% python3 -q
>>> import numpy as np
>>> from numpy import linalg as LA
>>> np.set_printoptions(suppress=True, linewidth=140)
>>> rd = lambda a: np.round(a, 2) + 0
>>> F = np.load("out2.npy")
>>> rd(F)
array([[-0.9 , -0.12,  1.25,  0.35,  0.95,  0.58,  0.41, -0.7 ,  0.08, -1.25, -1.4 , -0.65, -0.3 ,  0.58,  0.46],
       [ 0.25, -0.65,  1.43, -1.7 , -1.09, -0.07,  0.04, -0.56,  0.15,  0.15,  0.86, -0.75, -0.09,  0.83,  0.01],
       [-0.16, -0.06, -0.39,  0.72,  0.12, -0.27,  0.89,  0.57, -0.18, -0.03,  0.37, -0.49, -0.33,  1.83, -1.79],
       [ 0.08,  1.72,  0.62, -1.12,  1.  , -0.64,  0.33, -0.22,  0.39,  0.6 , -0.34,  0.41, -0.91, -0.49, -0.96],
       [-0.41,  1.97, -0.46,  0.5 , -1.64, -0.07,  0.22, -0.53, -0.22, -0.47,  0.13, -0.8 , -0.37,  0.16,  0.63],
       [-1.06, -0.29, -0.44, -0.67,  0.49, -0.2 , -0.8 ,  0.47, -1.65, -0.67,  0.78, -0.06, -1.46, -0.14,  0.23],
       [ 0.  , -0.85, -0.79,  0.28, -0.27, -0.62, -0.51, -1.01,  1.73, -0.67,  0.12, -0.2 , -1.39, -0.44, -0.46],
       [ 1.06, -0.14, -0.07, -0.08,  0.37, -2.28,  0.68,  0.32, -0.29, -0.83, -0.22, -0.22,  0.22,  0.25,  0.97],
       [-0.33, -0.12, -1.04, -0.58,  0.04, -0.12, -0.05, -1.12, -0.14,  0.95, -0.76,  1.2 , -0.22,  1.59,  0.83],
       [ 1.23, -0.08,  0.65,  0.74, -0.22,  0.58,  0.83, -0.99, -0.86, -0.65,  0.71,  1.48, -0.76, -0.17, -0.15],
       [ 0.9 ,  0.44, -0.39, -0.96, -0.51,  0.6 , -1.  ,  0.83,  0.22, -1.61, -0.87,  0.69,  0.23,  0.58, -0.57],
       [ 0.16, -0.57, -1.16, -1.03, -0.31,  0.41,  1.4 , -0.65, -0.84, -0.15, -0.9 , -0.75,  0.23, -0.98, -0.69],
       [-1.31, -0.48,  0.79,  0.24, -1.41, -1.08,  0.12,  0.35, -0.29,  0.  , -0.92,  1.19,  0.13, -0.48, -0.7 ],
       [-0.98,  0.06, -0.37, -0.67,  0.11,  0.44,  1.61,  0.84,  1.14, -0.71,  0.94,  0.84,  0.12, -0.03,  0.72],
       [ 0.74, -0.36,  0.22,  0.16, -0.59,  0.53,  0.52,  1.42,  0.18,  0.89, -0.98, -0.28, -1.71,  0.02,  0.73]])
>>> f = np.array([4, -1, 2])
>>> print(rd(np.correlate(F[14], F[1], "full")))
[ 0.01  0.61 -0.37 -0.34  1.02 -0.87  0.63  0.55  0.51 -0.16 -0.78 -0.18  0.71 -1.42  0.    1.98 -4.72 -1.52 -1.94  1.68 -0.92  3.21  0.44
  3.29 -3.33 -0.17  0.61 -0.47  0.18]
